% python3 -q
>>> import numpy as np
>>> np.set_printoptions(precision=2, suppress=True, linewidth=100)
>>> th = np.deg2rad(30)
>>> E = np.eye(5)
>>> E[np.ix_([1, 3], [1, 3])] = [[np.cos(th), -np.sin(th)], [np.sin(th), np.cos(th)]]
>>> print(E)
[[ 1.    0.    0.    0.    0.  ]
 [ 0.    0.87  0.   -0.5   0.  ]
 [ 0.    0.    1.    0.    0.  ]
 [ 0.    0.5   0.    0.87  0.  ]
 [ 0.    0.    0.    0.    1.  ]]
>>> th = np.radians(30)
>>> r_ = np.eye(5)
>>> r_[1, 1] = r_[4, 4] = np.cos(th)
>>> r_[1, 4], r_[4, 1] = -np.sin(th), np.sin(th)
>>> print(r_)
[[ 1.    0.    0.    0.    0.  ]
 [ 0.    0.87  0.    0.   -0.5 ]
 [ 0.    0.    1.    0.    0.  ]
 [ 0.    0.    0.    1.    0.  ]
 [ 0.    0.5   0.    0.    0.87]]
>>> B = E @ r_.T
>>> print(round(np.linalg.det(r_), 2), round(np.trace(r_), 2))
1.0 4.73
>>> print(np.allclose(np.linalg.norm(E, axis=1), np.linalg.norm(B, axis=1)))
True
>>> print(np.allclose(E @ E.T, B @ B.T))
True
>>> print(B)
[[ 1.    0.    0.    0.    0.  ]
 [ 0.    0.75  0.   -0.5   0.43]
 [ 0.    0.    1.    0.    0.  ]
 [ 0.    0.43  0.    0.87  0.25]
 [ 0.   -0.5   0.    0.    0.87]]
>>> P = np.triu(np.array([[2, 2, 2, -1, -2],
...     [1, 2, -2, -2, 1],
...     [2, 1, -2, -1, 2],
...     [-2, -2, -1, 3, -1],
...     [-3, 2, 0, -3, 0]]), 1) + np.eye(5)
>>> B = P @ E @ np.linalg.inv(P)
>>> print(round(float(np.linalg.det(B)), 2))
1.0
>>> print(np.poly(B))
[ 1.   -4.73  9.2  -9.2   4.73 -1.  ]
>>> O = E.astype(float).copy()
>>> for j in range(5):
...     O[:, j] -= O[:, :j] @ (O[:, :j].T @ O[:, j])
...     O[:, j] /= np.linalg.norm(O[:, j])
... 
>>> print(O)
[[ 1.    0.    0.    0.    0.  ]
 [ 0.    0.87  0.   -0.5   0.  ]
 [ 0.    0.    1.    0.    0.  ]
 [ 0.    0.5   0.    0.87  0.  ]
 [ 0.    0.    0.    0.    1.  ]]
>>> vec = np.array([2, 1, 2, 0, 0])
>>> print(E @ np.ones(5))
[1.   0.37 1.   1.37 1.  ]
>>> print(E @ (2 * vec))
[4.   1.73 4.   1.   0.  ]
>>> print(np.sign((E @ vec).round(6)))
[1. 1. 1. 1. 0.]
>>> print(E @ vec)
[2.   0.87 2.   0.5  0.  ]
>>> print(E @ np.eye(5)[0])
[1. 0. 0. 0. 0.]
>>> print((E != 0).astype(int))
[[1 0 0 0 0]
 [0 1 0 1 0]
 [0 0 1 0 0]
 [0 1 0 1 0]
 [0 0 0 0 1]]
>>> print(np.sort(np.linalg.eigvals(E).real))
[0.87 0.87 1.   1.   1.  ]
>>> print((np.linalg.matrix_power((E != 0) + (E.T != 0) + np.eye(5), 5) > 0).astype(int))
[[1 0 0 0 0]
 [0 1 0 1 0]
 [0 0 1 0 0]
 [0 1 0 1 0]
 [0 0 0 0 1]]
>>> print(np.flatnonzero(np.linalg.matrix_power((E != 0) + (E.T != 0) + np.eye(5), 5)[4]))
[4]
>>> print(E @ E)
[[ 1.    0.    0.    0.    0.  ]
 [ 0.    0.5   0.   -0.87  0.  ]
 [ 0.    0.    1.    0.    0.  ]
 [ 0.    0.87  0.    0.5   0.  ]
 [ 0.    0.    0.    0.    1.  ]]
>>> print(round(float(np.linalg.det(E)), 2))
1.0
